$ ipython --no-banner

In [1]: import numpy as np

In [2]: np.set_printoptions(suppress=True, linewidth=120)

In [3]: A = 5 * np.eye(5) + np.eye(5, k=1)

In [4]: A
Out[4]: 
array([[5., 1., 0., 0., 0.],
       [0., 5., 1., 0., 0.],
       [0., 0., 5., 1., 0.],
       [0., 0., 0., 5., 1.],
       [0., 0., 0., 0., 5.]])

In [5]: # triangular

In [6]: M2 = np.array([[6, 1, 8], [-2, -8, -9], [7, -6, 4], [-1, 5, -3], [-9, 7, 4]])

In [7]: np.linalg.matrix_rank(np.vstack([A, M2.T]))
Out[7]: np.int64(5)

In [8]: np.vstack([A, M2.T]).shape
Out[8]: (8, 5)

In [9]: M2.T @ A.T
Out[9]: 
array([[ 28.,  -3.,  34., -14., -45.],
       [ -3., -46., -25.,  32.,  35.],
       [ 31., -41.,  17., -11.,  20.]])

In [10]: r0 = np.array([1, 0, 1])

In [11]: v = np.array([1, 4, 0, 0])

In [12]: E = np.outer(r0, v)

In [13]: E
Out[13]: 
array([[1, 4, 0, 0],
       [0, 0, 0, 0],
       [1, 4, 0, 0]])

In [14]: cov = E.T @ E

In [15]: cov
Out[15]: 
array([[ 2,  8,  0,  0],
       [ 8, 32,  0,  0],
       [ 0,  0,  0,  0],
       [ 0,  0,  0,  0]])

In [16]: (E @ E.T).shape
Out[16]: (3, 3)

In [17]: np.linalg.matrix_rank(cov)
Out[17]: np.int64(1)

In [18]: left, s, Vt = np.linalg.svd(E)

In [19]: V = Vt[:(s > 1e-8).sum()]

In [20]: rng = np.random.default_rng(85776)

In [21]: x0 = E[1] + -3 * E[0] + rng.integers(2) * np.eye(4)[2]

In [22]: x0
Out[22]: array([ -3., -12.,   1.,   0.])

In [23]: np.linalg.matrix_rank(np.vstack([E, x0]))
Out[23]: np.int64(2)

In [24]: np.round(np.diag(V.T @ V), 3)
Out[24]: array([0.059, 0.941, 0.   , 0.   ])

In [25]: mat = np.loadtxt("sample11.csv", delimiter=",")

In [26]: mat
Out[26]: 
array([[-0.01 ,  0.515,  0.207,  0.446,  0.254,  0.   , -0.837,  0.139, -0.397,  0.774],
       [-0.245,  0.9  , -0.371,  0.716, -0.327, -0.905, -0.948,  0.388, -0.371,  0.93 ],
       [ 0.814,  0.38 , -0.04 ,  0.31 , -0.254,  0.641,  0.06 ,  0.207, -0.701,  0.422],
       [ 0.749,  0.485,  0.98 ,  0.843,  0.985,  0.999, -0.999,  0.06 , -0.978,  0.997],
       [ 0.957,  0.01 ,  0.896,  0.537,  0.851,  0.999, -0.837,  0.06 , -0.965,  0.9  ],
       [-0.824, -0.994,  0.831, -0.938,  0.901,  0.969,  0.969, -0.757,  0.91 , -0.992],
       [-0.31 , -0.93 ,  0.923, -0.558,  0.95 ,  0.992, -0.08 , -0.537,  0.1  , -0.515],
       [-0.397,  0.975, -0.837,  0.804, -0.837, -0.996, -0.94 ,  0.572, -0.168,  0.945],
       [ 0.501, -0.994, -0.273, -0.973, -0.485,  0.914,  1.   , -0.623,  0.879, -1.   ],
       [-0.881, -0.617, -0.894, -0.793, -0.881, -0.994,  0.989, -0.207,  0.969, -0.986],
       [-0.67 , -0.749, -0.711, -0.778, -0.706, -0.901,  0.985, -0.264,  0.91 , -0.979],
       [-0.999, -1.   ,  0.997, -0.993,  1.   ,  0.998,  0.786, -0.966,  0.997, -0.999],
       [-0.811,  0.999, -0.896,  0.976, -0.856, -1.   , -1.   ,  0.789, -0.454,  0.999],
       [ 0.988, -0.235,  0.949,  0.523,  0.912,  1.   , -0.778,  0.02 , -0.987,  0.901],
       [ 0.999,  0.03 , -0.438,  0.02 , -0.862,  0.992,  0.992,  0.354, -0.966, -0.604],
       [-0.537,  0.961,  0.08 ,  0.885,  0.273, -0.885, -0.998,  0.446, -0.617,  0.994],
       [-0.789, -1.   ,  0.749, -0.993,  0.821,  0.989,  1.   , -0.876,  0.982, -1.   ],
       [ 0.96 ,  1.   , -0.864,  0.997, -0.935, -0.989, -1.   ,  0.926, -0.995,  1.   ],
       [ 0.988,  0.744,  0.291,  0.716, -0.139,  0.977, -0.508,  0.43 , -0.977,  0.909],
       [-1.   , -0.917, -0.617, -0.917,  0.05 , -1.   ,  0.782, -0.647,  0.999, -0.991],
       [-0.726, -0.992, -0.937, -0.989, -0.952, -0.95 ,  1.   , -0.611,  0.995, -1.   ],
       [-0.984, -0.998, -0.446, -0.992, -0.178, -0.8  ,  1.   , -0.808,  0.998, -1.   ],
       [-0.997, -0.905,  0.31 , -0.8  ,  0.753, -0.945,  0.02 , -0.617,  0.989, -0.915],
       [ 0.438, -0.03 , -0.11 , -0.04 , -0.217,  0.273,  0.438,  0.04 , -0.197, -0.188],
       [-0.969, -0.565,  0.565, -0.31 ,  0.808, -0.565, -0.808, -0.38 ,  0.834, -0.08 ]])

In [27]: cov = np.cov(mat, rowvar=False)

In [28]: np.round(np.polyfit(mat[:, 0], mat[:, 7], 1), 3)
Out[28]: array([ 0.378, -0.058])

In [29]: cov.shape
Out[29]: (10, 10)

In [30]: np.median(mat, axis=0)
Out[30]: array([-0.397, -0.235, -0.04 , -0.04 , -0.139,  0.   ,  0.02 ,  0.02 , -0.168, -0.188])
